$ ipython --no-banner

In [1]: import numpy as np

In [2]: np.set_printoptions(precision=3, suppress=True, linewidth=200, sign=" ")

In [3]: A = np.loadtxt("test15.csv", delimiter=",")

In [4]: A
Out[4]: 
array([[-3., -1.,  3., -1.,  1.],
       [ 3.,  3., -3., -3.,  2.],
       [ 2.,  2., -3.,  1.,  0.],
       [-3.,  3.,  3., -3.,  3.],
       [-1.,  1., -1.,  2., -1.]])

In [5]: hat = np.triu(np.array([[2, 1, 1, 1, 0],
   ...:     [1, 0, 2, 1, 2],
   ...:     [0, 1, 0, 1, 2],
   ...:     [0, 0, 2, 1, 0],
   ...:     [1, 1, 2, 2, 1]]), 1) + np.eye(5)

In [6]: Y = hat @ A @ np.linalg.inv(hat)

In [7]: print(hat @ A - A @ hat)
[[  2.  11.   2.  -4.   1.]
 [ -1.   6. -14.   0.   1.]
 [ -5.   3.  -5.   0.   3.]
 [  0.   3.  -3.  -3. -12.]
 [  0.   1.  -1.   1.   0.]]

In [8]: print(np.trace(Y), np.trace(A))
-7.0 -7.0

In [9]: print(Y)
[[ -1.   8. -15.   2.  20.]
 [  2.  10. -30.  18.  43.]
 [ -3.  10. -19.  14.  19.]
 [ -3.   6.  -6.   0.   3.]
 [ -1.   2.  -4.   5.   3.]]

In [10]: np.poly(Y)
Out[10]: array([  1.,   7.,   5.,  67.,  65.,  48.])

In [11]: r0, v = Y[1], Y[0]

In [12]: r0 @ v
Out[12]: np.float64(1424.0)

In [13]: pr = (r0 @ v) / (r0 @ r0) * r0

In [14]: pr
Out[14]: array([  0.896,   4.482, -13.447,   8.068,  19.274])

In [15]: np.round((v - pr) @ r0, 3)
Out[15]: np.float64(-0.0)

In [16]: print(v - pr)
[-1.896  3.518 -1.553 -6.068  0.726]

In [17]: np.linalg.matrix_rank(np.outer(r0, v))
Out[17]: np.int64(1)

In [18]: Q, R = np.linalg.qr(A)

In [19]: np.round(np.trace(Q @ Q.T), 3)
Out[19]: np.float64(5.0)

In [20]: np.allclose(R.T @ R, A.T @ A)
Out[20]: True

In [21]: np.round(Q.T @ Q, 3) + 0
Out[21]: 
array([[ 1.,  0.,  0.,  0.,  0.],
       [ 0.,  1.,  0.,  0.,  0.],
       [ 0.,  0.,  1.,  0.,  0.],
       [ 0.,  0.,  0.,  1.,  0.],
       [ 0.,  0.,  0.,  0.,  1.]])

In [22]: Q.shape, R.shape
Out[22]: ((5, 5), (5, 5))

In [23]: print(np.round(Q @ R, 3) + 0)
[[-3. -1.  3. -1.  1.]
 [ 3.  3. -3. -3.  2.]
 [ 2.  2. -3.  1.  0.]
 [-3.  3.  3. -3.  3.]
 [-1.  1. -1.  2. -1.]]

In [24]: r0 = np.array([0, 9, 3, 8, 2])

In [25]: Y = A + np.outer(r0, np.eye(5)[4])

In [26]: round(np.linalg.det(Y) / np.linalg.det(A), 3), round(1 + np.linalg.solve(A, r0)[4], 3)
Out[26]: (np.float64(0.75), np.float64(0.75))

In [27]: np.linalg.matrix_rank(Y - A)
Out[27]: np.int64(1)

In [28]: np.linalg.matrix_rank(np.linalg.inv(Y) - np.linalg.inv(A), tol=1e-8)
Out[28]: np.int64(1)

In [29]: print(Y)
[[-3. -1.  3. -1.  1.]
 [ 3.  3. -3. -3. 11.]
 [ 2.  2. -3.  1.  3.]
 [-3.  3.  3. -3. 11.]
 [-1.  1. -1.  2.  1.]]

In [30]: round(float(np.abs(np.linalg.eigvals(A)).max()), 3)
Out[30]: 7.403

In [31]: np.round(np.linalg.det(A), 3)
Out[31]: np.float64(-48.0)

In [32]: np.allclose(A @ A.T, A.T @ A)
Out[32]: False

In [33]: np.linalg.matrix_power(A, 4)
Out[33]: 
array([[  800.,   114., -1084.,   721.,  -503.],
       [  -33.,    13.,    41.,    54.,   -11.],
       [ -662.,  -136.,   895.,  -563.,   385.],
       [ 1152.,    78., -1566.,  1185.,  -825.],
       [ -381.,  -125.,   514.,  -304.,   194.]])

In [34]: np.allclose(A, A.T)
Out[34]: False

In [35]: (A + A.T) / 2
Out[35]: 
array([[-3. ,  1. ,  2.5, -2. ,  0. ],
       [ 1. ,  3. , -0.5,  0. ,  1.5],
       [ 2.5, -0.5, -3. ,  2. , -0.5],
       [-2. ,  0. ,  2. , -3. ,  2.5],
       [ 0. ,  1.5, -0.5,  2.5, -1. ]])

In [36]: np.linalg.determinant(A)
AttributeError: module 'numpy.linalg' has no attribute 'determinant'


In [37]: np.sort(np.abs(np.linalg.eigvals(A)))
Out[37]: array([ 0.863,  0.863,  2.952,  2.952,  7.403])

In [38]: (A - A.T) / 2
Out[38]: 
array([[ 0. , -2. ,  0.5,  1. ,  1. ],
       [ 2. ,  0. , -2.5, -3. ,  0.5],
       [-0.5,  2.5,  0. , -1. ,  0.5],
       [-1. ,  3. ,  1. ,  0. ,  0.5],
       [-1. , -0.5, -0.5, -0.5,  0. ]])

In [39]: M = np.loadtxt("sample7.csv", delimiter=",")

In [40]: M
Out[40]: 
array([[ 0.,  0., -3.,  0.,  0.,  0.],
       [ 0.,  0.,  0.,  0., -1.,  0.],
       [ 0.,  0.,  0., -1.,  0.,  0.],
       [ 0., -3.,  0.,  0.,  0.,  0.],
       [ 0.,  0.,  0.,  0.,  0., -3.],
       [-1.,  0.,  0.,  0.,  0.,  0.]])

In [41]: Q, evecs = np.linalg.qr(A[:, :1])[0], np.linalg.qr(A[:, 1:])[0]

In [42]: s = np.linalg.svd(Q.T @ evecs, compute_uv=False)

In [43]: s
Out[43]: array([ 0.984])
